$ ipython --no-banner

In [1]: import numpy as np

In [2]: np.set_printoptions(precision=1, suppress=True, linewidth=200)

In [3]: def rnd(a):
   ...:     return np.round(a, 1) + 0
   ...: 

In [4]: A = np.load("sample1.npy")

In [5]: A
Out[5]: 
array([[1., 0., 0., 0.],
       [0., 1., 2., 0.],
       [0., 1., 2., 2.],
       [0., 3., 1., 3.]])

In [6]: O, Rm = np.linalg.qr(A)

In [7]: rnd(np.abs(np.diag(Rm)))
Out[7]: array([1. , 3.3, 2.1, 1.4])

In [8]: np.trace(O @ O.T)
Out[8]: np.float64(4.0)

In [9]: abs(Rm[0, 0]), rnd(np.linalg.norm(A[:, 0]))
Out[9]: (np.float64(1.0), np.float64(1.0))

In [10]: O.shape, Rm.shape
Out[10]: ((4, 4), (4, 4))

In [11]: rnd(np.sort(np.linalg.eigvals(A).real))
Out[11]: array([0.5, 0.5, 1. , 5. ])

In [12]: (np.linalg.matrix_power((A != 0) + (A.T != 0) + np.eye(4), 4) > 0).astype(int)
Out[12]: 
array([[1, 0, 0, 0],
       [0, 1, 1, 1],
       [0, 1, 1, 1],
       [0, 1, 1, 1]])

In [13]: mat = np.array([[0.1, 0.9, -0.3, 0.3],
    ...:     [0.9, 0.1, 0.3, -0.3],
    ...:     [-0.3, 0.3, 0.9, 0.1],
    ...:     [0.3, -0.3, 0.1, 0.9]])

In [14]: mat
Out[14]: 
array([[ 0.1,  0.9, -0.3,  0.3],
       [ 0.9,  0.1,  0.3, -0.3],
       [-0.3,  0.3,  0.9,  0.1],
       [ 0.3, -0.3,  0.1,  0.9]])

In [15]: M2 = mat / np.linalg.norm(mat, axis=1, keepdims=True)

In [16]: G = M2 @ M2.T

In [17]: rnd(G[3])
Out[17]: array([0., 0., 0., 1.])

In [18]: np.argwhere(np.triu(np.abs(G) > 0.95, 1))
Out[18]: array([], shape=(0, 2), dtype=int64)

In [19]: (G - 2 * np.eye(4)).round(6).argmax(axis=1)
Out[19]: array([1, 0, 0, 0])

In [20]: np.degrees(np.arccos(np.clip(G[3, 0], -1, 1)))
Out[20]: np.float64(90.0)

In [21]: vals, vecs = np.linalg.eigh(mat)

In [22]: rnd(np.linalg.eigvalsh(mat + 4 * np.eye(4)))
Out[22]: array([3., 5., 5., 5.])

In [23]: np.unique(vals.round(6) + 0, return_counts=True)[1]
Out[23]: array([1, 3])

In [24]: rnd(vals.sum()), np.trace(mat)
Out[24]: (np.float64(2.0), np.float64(2.0))

In [25]: rnd(np.linalg.eigvalsh(mat @ mat))
Out[25]: array([1., 1., 1., 1.])

In [26]: rnd(vecs @ np.diag(vals) @ vecs.T)
Out[26]: 
array([[ 0.1,  0.9, -0.3,  0.3],
       [ 0.9,  0.1,  0.3, -0.3],
       [-0.3,  0.3,  0.9,  0.1],
       [ 0.3, -0.3,  0.1,  0.9]])
